$ python3 -q
>>> import numpy as np
>>> np.set_printoptions(precision=2, suppress=True, linewidth=200, sign=" ")
>>> def rd(a):
...     return np.round(a, 2) + 0
... 
>>> A = np.loadtxt("w.csv", delimiter=",")
>>> A
array([[ 9.,  3., -1.],
       [ 3., 11., -1.],
       [ 1.,  2.,  0.]])
>>> np.linalg.cond(A) > 100
np.False_
>>> [round(float(x), 2) for x in np.linalg.svd(A, compute_uv=False)[:3]]
[13.42, 6.85, 0.22]
>>> rd(np.abs(np.linalg.svd(A)[2][-1]))
array([ 0.09,  0.06,  0.99])
>>> f = np.array([3, -1])
>>> np.cross(A[2, :3], A[1, :3])
array([-2.,  1.,  5.])
>>> np.convolve(A[2], f)
array([ 3.,  5., -2.,  0.])
>>> x = np.array([3, 1, -3])
>>> target = A @ x
>>> target
array([ 33.,  23.,   5.])
>>> rd(np.linalg.solve(A, target))
array([ 3.,  1., -3.])
>>> rd(np.linalg.solve(A.T, A[2]))
array([ 0.,  0.,  1.])
>>> hat = np.triu(np.array([[0, -1, -2], [1, 2, 3], [-1, -3, -1]]), 1) + np.eye(3)
>>> Y = hat @ A @ np.linalg.inv(hat)
>>> rd(np.linalg.det(Y))
np.float64(20.0)
>>> np.trace(Y), np.trace(A)
(np.float64(20.0), np.float64(20.0))
>>> np.linalg.matrix_rank(Y)
np.int64(3)
>>> Y
array([[  4.,  -8.,  32.],
       [  6.,  23., -58.],
       [  1.,   3.,  -7.]])
>>> K = np.array([[0.5, -2.1, 2.1, -1.2],
...     [-0.9, 1.0, 1.6, -0.2],
...     [0.8, -1.0, -1.1, -0.6],
...     [-0.9, -0.4, -0.3, 1.8]])
>>> K[:, 0] *= 5
>>> K
array([[ 2.5, -2.1,  2.1, -1.2],
       [-4.5,  1. ,  1.6, -0.2],
       [ 4. , -1. , -1.1, -0.6],
       [-4.5, -0.4, -0.3,  1.8]])
>>> x = np.array([-1, -2, -3, -2])
>>> target = K @ x
>>> coef, lr = np.zeros(4), 1 / np.linalg.norm(K, 2) ** 2
>>> for i in range(60):
...     coef -= lr * K.T @ (K @ coef - target)
...     if i % 10 == 0: print(i, round(np.linalg.norm(K @ coef - target), 2))
... 
0 4.11
10 1.97
20 1.54
30 1.39
40 1.33
50 1.3
>>> rd(coef)
array([-0.11, -0.82, -1.33,  0.65])
>>> ev, V = np.linalg.eig(K)
>>> rd(np.sort(np.linalg.eigvals(K.T)))
array([-3.4 , -0.52,  1.74,  6.38])
>>> rd(np.sort(np.linalg.eigvals(np.linalg.inv(K))))
array([-1.94, -0.29,  0.16,  0.57])
>>> rd(ev)
array([ 6.38, -3.4 ,  1.74, -0.52])
>>> rd(np.prod(ev))
np.float64(19.52)
>>> rng = np.random.default_rng(273)
>>> z = rng.permutation(4)
>>> Y = K[:, z] * rng.choice([-1, 1], 4)
>>> Y
array([[ 1.2,  2.5,  2.1,  2.1],
       [ 0.2, -4.5, -1. ,  1.6],
       [ 0.6,  4. ,  1. , -1.1],
       [-1.8, -4.5,  0.4, -0.3]])
>>> U, _, VT = np.linalg.svd(K.T @ Y)
>>> z
array([ 3,  0,  1,  2])
>>> np.count_nonzero(K)
np.int64(16)
>>> rd(K.mean(axis=0))
array([-0.62, -0.62,  0.58, -0.05])
>>> rd(K - K[0])
array([[ 0. ,  0. ,  0. ,  0. ],
       [-7. ,  3.1, -0.5,  1. ],
       [ 1.5,  1.1, -3.2,  0.6],
       [-7. ,  1.7, -2.4,  3. ]])
>>> np.abs(K).max()
np.float64(4.5)
>>> np.unravel_index(np.abs(K).argmax(), K.shape)
(np.int64(1), np.int64(0))
>>> K[4]
Traceback (most recent call last):
  File "<python-input-46>", line 1, in <module>
    K[4]
    ~^^^
IndexError: index 4 is out of bounds for axis 0 with size 4
>>> rd(np.linalg.norm(K))
np.float64(9.09)
>>> rd(np.linalg.svd(K, compute_uv=False))
array([ 8.25,  3.24,  2.  ,  0.37])
>>> feats = np.array([[-1, 0], [0, 1], [0, 0]])
>>> x = np.array([3, -3])
>>> target = feats @ x
>>> coef, lr = np.zeros(2), 1 / np.linalg.norm(feats, 2) ** 2
>>> for i in range(30):
...     coef -= lr * feats.T @ (feats @ coef - target)
...     if i % 10 == 0: print(i, round(np.linalg.norm(feats @ coef - target), 2))
... 
0 0.0
10 0.0
20 0.0
>>> coef
array([ 3., -3.])
>>> Y = feats + rng.integers(-2, 3, (3, 1)) @ rng.integers(-2, 3, (1, 2))
>>> Y
array([[-5,  4],
       [ 4, -3],
       [-2,  2]])
>>> np.linalg.matrix_rank(Y - feats, tol=1e-8)
np.int64(1)
>>> np.abs(Y - feats).sum(axis=1)
array([ 8,  8,  4])
>>> f = np.array([1, -1])
>>> np.array([np.convolve(row, f, "same") for row in Y])
array([[-5,  9],
       [ 4, -7],
       [-2,  4]])
>>> hat = feats @ np.linalg.solve(feats.T @ feats, feats.T)
>>> hat
array([[ 1.,  0.,  0.],
       [ 0.,  1.,  0.],
       [ 0.,  0.,  0.]])
>>> rd(np.linalg.eigvalsh(hat))
array([ 0.,  1.,  1.])
>>> np.allclose(hat @ hat, hat)
True
>>> np.trace(hat)
np.float64(2.0)
>>> (np.eye(3) - hat) @ feats
array([[ 0.,  0.],
       [ 0.,  0.],
       [ 0.,  0.]])
>>> F = np.load("data.npy")
>>> F
array([[ 5.35,  1.35,  3.59],
       [ 1.65,  1.83, -0.05],
       [ 2.22, -0.34, -0.25],
       [ 4.  , -0.15,  0.34],
       [ 6.49,  1.91,  1.74],
       [ 3.3 , -0.72, -0.57],
       [ 0.29,  3.39,  1.45],
       [ 1.38, -0.26,  0.36],
       [ 3.91, -0.06, -1.27],
       [ 3.34, -0.45,  0.18],
       [ 0.43,  3.14,  0.49],
       [-1.58,  0.53,  3.62],
       [ 1.  ,  2.04,  1.58],
       [-0.29, -0.13,  2.2 ],
       [-0.12,  2.4 ,  2.37],
       [ 3.18,  1.53,  0.87],
       [-0.21,  1.51, -0.57],
       [ 1.93,  2.27,  2.31],
       [ 2.67, -1.72, -1.78],
       [ 5.23,  0.88,  4.48],
       [ 1.56, -0.27, -1.46],
       [ 1.72, -1.81,  1.33],
       [ 5.38,  2.03,  3.89],
       [ 5.95,  1.24,  4.42],
       [-0.17,  1.75,  0.43]])
>>> Y = A / np.linalg.norm(A, axis=1, keepdims=True)
>>> gram = Y @ Y.T
>>> (np.abs(gram) > 0.9).astype(int)
array([[ 1,  0,  0],
       [ 0,  1,  1],
       [ 0,  1,  1]])
>>> np.argwhere(np.triu(np.abs(gram) > 0.95, 1))
array([[ 1,  2]])
>>> rd(np.linalg.norm(Y, axis=1))
array([ 1.,  1.,  1.])
>>> rd(gram[1])
array([ 0.56,  1.  ,  0.98])
>>> d = np.linalg.norm(F[:, None] - F[None], axis=-1)
>>> rd(d[:5, :5])
array([[ 0.  ,  5.21,  5.23,  3.83,  2.24],
       [ 5.21,  0.  ,  2.25,  3.1 ,  5.16],
       [ 5.23,  2.25,  0.  ,  1.88,  5.22],
       [ 3.83,  3.1 ,  1.88,  0.  ,  3.52],
       [ 2.24,  5.16,  5.22,  3.52,  0.  ]])
>>> np.flatnonzero(d[8] < d.mean() / 2)
array([ 2,  3,  5,  8,  9])
>>> Y = np.array([[4, 2, 4], [2, 0, 2], [5, 4, 3]])
>>> rd(np.einsum("ij->j", F))
array([ 58.61,  21.89,  29.7 ])
>>> np.linalg.matrix_rank(np.vstack([F, Y.T]))
np.int64(3)
>>> Xs = (F - F.mean(axis=0)) / F.std(axis=0)
>>> np.argwhere(np.abs(Xs) > 2)
array([], shape=(0, 2), dtype=int64)
>>> rd(Xs.std(axis=0))
array([ 1.,  1.,  1.])
>>> coef = np.linalg.lstsq(np.delete(Xs, 1, axis=1), Xs[:, 1])[0]
>>> np.abs(coef).argmax()
np.int64(1)
